% ipython --no-banner

In [1]: import numpy as np

In [2]: import numpy.linalg as la

In [3]: np.set_printoptions(precision=3, suppress=True, linewidth=100)

In [4]: arr = np.loadtxt("w.csv", delimiter=",")

In [5]: arr
Out[5]: 
array([[5., 0., 0., 0., 0., 0., 0., 0., 0., 0., 0., 0.],
       [0., 3., 0., 0., 0., 0., 0., 0., 0., 0., 0., 0.],
       [0., 0., 4., 0., 0., 0., 0., 0., 0., 0., 0., 0.],
       [0., 0., 0., 0., 0., 0., 0., 0., 0., 0., 0., 0.],
       [0., 0., 0., 0., 1., 0., 0., 0., 0., 0., 0., 0.],
       [0., 0., 0., 0., 0., 3., 0., 0., 0., 0., 0., 0.],
       [0., 0., 0., 0., 0., 0., 2., 0., 0., 0., 0., 0.],
       [0., 0., 0., 0., 0., 0., 0., 4., 0., 0., 0., 0.],
       [0., 0., 0., 0., 0., 0., 0., 0., 0., 0., 0., 0.],
       [0., 0., 0., 0., 0., 0., 0., 0., 0., 0., 0., 0.],
       [0., 0., 0., 0., 0., 0., 0., 0., 0., 0., 4., 0.],
       [0., 0., 0., 0., 0., 0., 0., 0., 0., 0., 0., 5.]])

In [6]: np.allclose(arr, arr.T)
Out[6]: True

In [7]: (arr + arr.T) / 2
Out[7]: 
array([[5., 0., 0., 0., 0., 0., 0., 0., 0., 0., 0., 0.],
       [0., 3., 0., 0., 0., 0., 0., 0., 0., 0., 0., 0.],
       [0., 0., 4., 0., 0., 0., 0., 0., 0., 0., 0., 0.],
       [0., 0., 0., 0., 0., 0., 0., 0., 0., 0., 0., 0.],
       [0., 0., 0., 0., 1., 0., 0., 0., 0., 0., 0., 0.],
       [0., 0., 0., 0., 0., 3., 0., 0., 0., 0., 0., 0.],
       [0., 0., 0., 0., 0., 0., 2., 0., 0., 0., 0., 0.],
       [0., 0., 0., 0., 0., 0., 0., 4., 0., 0., 0., 0.],
       [0., 0., 0., 0., 0., 0., 0., 0., 0., 0., 0., 0.],
       [0., 0., 0., 0., 0., 0., 0., 0., 0., 0., 0., 0.],
       [0., 0., 0., 0., 0., 0., 0., 0., 0., 0., 4., 0.],
       [0., 0., 0., 0., 0., 0., 0., 0., 0., 0., 0., 5.]])

In [8]: [round(float(x), 3) for x in la.svd(arr, compute_uv=False)[:3]]
Out[8]: [5.0, 5.0, 4.0]

In [9]: la.matrix_rank(arr, rtol=0.1)
Out[9]: np.int64(9)

In [10]: la.cond(arr) > 100
Out[10]: np.True_

In [11]: rng = np.random.default_rng(91242)

In [12]: labels = rng.permutation(12)

In [13]: labels
Out[13]: array([ 7,  6, 10,  0, 11,  8,  1,  4,  5,  2,  3,  9])

In [14]: B = arr[labels][:, labels]

In [15]: np.trace(B)
Out[15]: np.float64(31.0)

In [16]: np.allclose(B, arr)
Out[16]: False

In [17]: np.diag(B)
Out[17]: array([4., 2., 4., 5., 5., 0., 3., 1., 3., 4., 0., 0.])

In [18]: vals, V = la.eigh(arr)

In [19]: x = np.array([3, 4, 2, 8, 8, 2, 0, 4, 4, 3, 3, 1])

In [20]: V * np.maximum(vals, 0) @ V.T
Out[20]: 
array([[5., 0., 0., 0., 0., 0., 0., 0., 0., 0., 0., 0.],
       [0., 3., 0., 0., 0., 0., 0., 0., 0., 0., 0., 0.],
       [0., 0., 4., 0., 0., 0., 0., 0., 0., 0., 0., 0.],
       [0., 0., 0., 0., 0., 0., 0., 0., 0., 0., 0., 0.],
       [0., 0., 0., 0., 1., 0., 0., 0., 0., 0., 0., 0.],
       [0., 0., 0., 0., 0., 3., 0., 0., 0., 0., 0., 0.],
       [0., 0., 0., 0., 0., 0., 2., 0., 0., 0., 0., 0.],
       [0., 0., 0., 0., 0., 0., 0., 4., 0., 0., 0., 0.],
       [0., 0., 0., 0., 0., 0., 0., 0., 0., 0., 0., 0.],
       [0., 0., 0., 0., 0., 0., 0., 0., 0., 0., 0., 0.],
       [0., 0., 0., 0., 0., 0., 0., 0., 0., 0., 4., 0.],
       [0., 0., 0., 0., 0., 0., 0., 0., 0., 0., 0., 5.]])

In [21]: la.eigvalsh(arr[1:, 1:])
Out[21]: array([0., 0., 0., 1., 2., 3., 3., 4., 4., 4., 5.])

In [22]: np.round(x @ arr @ x / (x @ x), 3), vals[0], vals[-1]
Out[22]: (np.float64(1.368), np.float64(0.0), np.float64(5.0))

In [23]: V * np.abs(vals) @ V.T
Out[23]: 
array([[5., 0., 0., 0., 0., 0., 0., 0., 0., 0., 0., 0.],
       [0., 3., 0., 0., 0., 0., 0., 0., 0., 0., 0., 0.],
       [0., 0., 4., 0., 0., 0., 0., 0., 0., 0., 0., 0.],
       [0., 0., 0., 0., 0., 0., 0., 0., 0., 0., 0., 0.],
       [0., 0., 0., 0., 1., 0., 0., 0., 0., 0., 0., 0.],
       [0., 0., 0., 0., 0., 3., 0., 0., 0., 0., 0., 0.],
       [0., 0., 0., 0., 0., 0., 2., 0., 0., 0., 0., 0.],
       [0., 0., 0., 0., 0., 0., 0., 4., 0., 0., 0., 0.],
       [0., 0., 0., 0., 0., 0., 0., 0., 0., 0., 0., 0.],
       [0., 0., 0., 0., 0., 0., 0., 0., 0., 0., 0., 0.],
       [0., 0., 0., 0., 0., 0., 0., 0., 0., 0., 4., 0.],
       [0., 0., 0., 0., 0., 0., 0., 0., 0., 0., 0., 5.]])

In [24]: np.abs(np.diag(la.qr(arr)[1])) > 1e-9
Out[24]: array([ True,  True,  True, False,  True,  True,  True,  True, False, False,  True,  True])

In [25]: np.unique(arr.round(6), axis=0).shape
Out[25]: (10, 12)

In [26]: data = np.load("run1.npy")

In [27]: data
Out[27]: 
array([[ 0.87 , -0.217, -0.043, -0.13 , -0.043,  0.043,  0.217, -0.304,  0.13 , -0.13 ],
       [-0.217,  0.638, -0.072, -0.217, -0.072,  0.072,  0.362, -0.507,  0.217, -0.217],
       [-0.043, -0.072,  0.986, -0.043, -0.014,  0.014,  0.072, -0.101,  0.043, -0.043],
       [-0.13 , -0.217, -0.043,  0.87 , -0.043,  0.043,  0.217, -0.304,  0.13 , -0.13 ],
       [-0.043, -0.072, -0.014, -0.043,  0.986,  0.014,  0.072, -0.101,  0.043, -0.043],
       [ 0.043,  0.072,  0.014,  0.043,  0.014,  0.986, -0.072,  0.101, -0.043,  0.043],
       [ 0.217,  0.362,  0.072,  0.217,  0.072, -0.072,  0.638,  0.507, -0.217,  0.217],
       [-0.304, -0.507, -0.101, -0.304, -0.101,  0.101,  0.507,  0.29 ,  0.304, -0.304],
       [ 0.13 ,  0.217,  0.043,  0.13 ,  0.043, -0.043, -0.217,  0.304,  0.87 ,  0.13 ],
       [-0.13 , -0.217, -0.043, -0.13 , -0.043,  0.043,  0.217, -0.304,  0.13 ,  0.87 ]])

In [28]: round(np.abs(data).max(), 3)
Out[28]: np.float64(0.986)

In [29]: np.count_nonzero(data)
Out[29]: np.int64(100)

In [30]: vals, V = la.eigh(data)

In [31]: V @ np.diag(vals) @ V.T
Out[31]: 
array([[ 0.87 , -0.217, -0.043, -0.13 , -0.043,  0.043,  0.217, -0.304,  0.13 , -0.13 ],
       [-0.217,  0.638, -0.072, -0.217, -0.072,  0.072,  0.362, -0.507,  0.217, -0.217],
       [-0.043, -0.072,  0.986, -0.043, -0.014,  0.014,  0.072, -0.101,  0.043, -0.043],
       [-0.13 , -0.217, -0.043,  0.87 , -0.043,  0.043,  0.217, -0.304,  0.13 , -0.13 ],
       [-0.043, -0.072, -0.014, -0.043,  0.986,  0.014,  0.072, -0.101,  0.043, -0.043],
       [ 0.043,  0.072,  0.014,  0.043,  0.014,  0.986, -0.072,  0.101, -0.043,  0.043],
       [ 0.217,  0.362,  0.072,  0.217,  0.072, -0.072,  0.638,  0.507, -0.217,  0.217],
       [-0.304, -0.507, -0.101, -0.304, -0.101,  0.101,  0.507,  0.29 ,  0.304, -0.304],
       [ 0.13 ,  0.217,  0.043,  0.13 ,  0.043, -0.043, -0.217,  0.304,  0.87 ,  0.13 ],
       [-0.13 , -0.217, -0.043, -0.13 , -0.043,  0.043,  0.217, -0.304,  0.13 ,  0.87 ]])

In [32]: la.svd(data, compute_uv=False)
Out[32]: array([1., 1., 1., 1., 1., 1., 1., 1., 1., 1.])

In [33]: vals
Out[33]: array([-1.,  1.,  1.,  1.,  1.,  1.,  1.,  1.,  1.,  1.])

In [34]: np.round(V.T @ data @ V, 3) + 0
Out[34]: 
array([[-1.,  0.,  0.,  0.,  0.,  0.,  0.,  0.,  0.,  0.],
       [ 0.,  1.,  0.,  0.,  0.,  0.,  0.,  0.,  0.,  0.],
       [ 0.,  0.,  1.,  0.,  0.,  0.,  0.,  0.,  0.,  0.],
       [ 0.,  0.,  0.,  1.,  0.,  0.,  0.,  0.,  0.,  0.],
       [ 0.,  0.,  0.,  0.,  1.,  0.,  0.,  0.,  0.,  0.],
       [ 0.,  0.,  0.,  0.,  0.,  1.,  0.,  0.,  0.,  0.],
       [ 0.,  0.,  0.,  0.,  0.,  0.,  1.,  0.,  0.,  0.],
       [ 0.,  0.,  0.,  0.,  0.,  0.,  0.,  1.,  0.,  0.],
       [ 0.,  0.,  0.,  0.,  0.,  0.,  0.,  0.,  1.,  0.],
       [ 0.,  0.,  0.,  0.,  0.,  0.,  0.,  0.,  0.,  1.]])
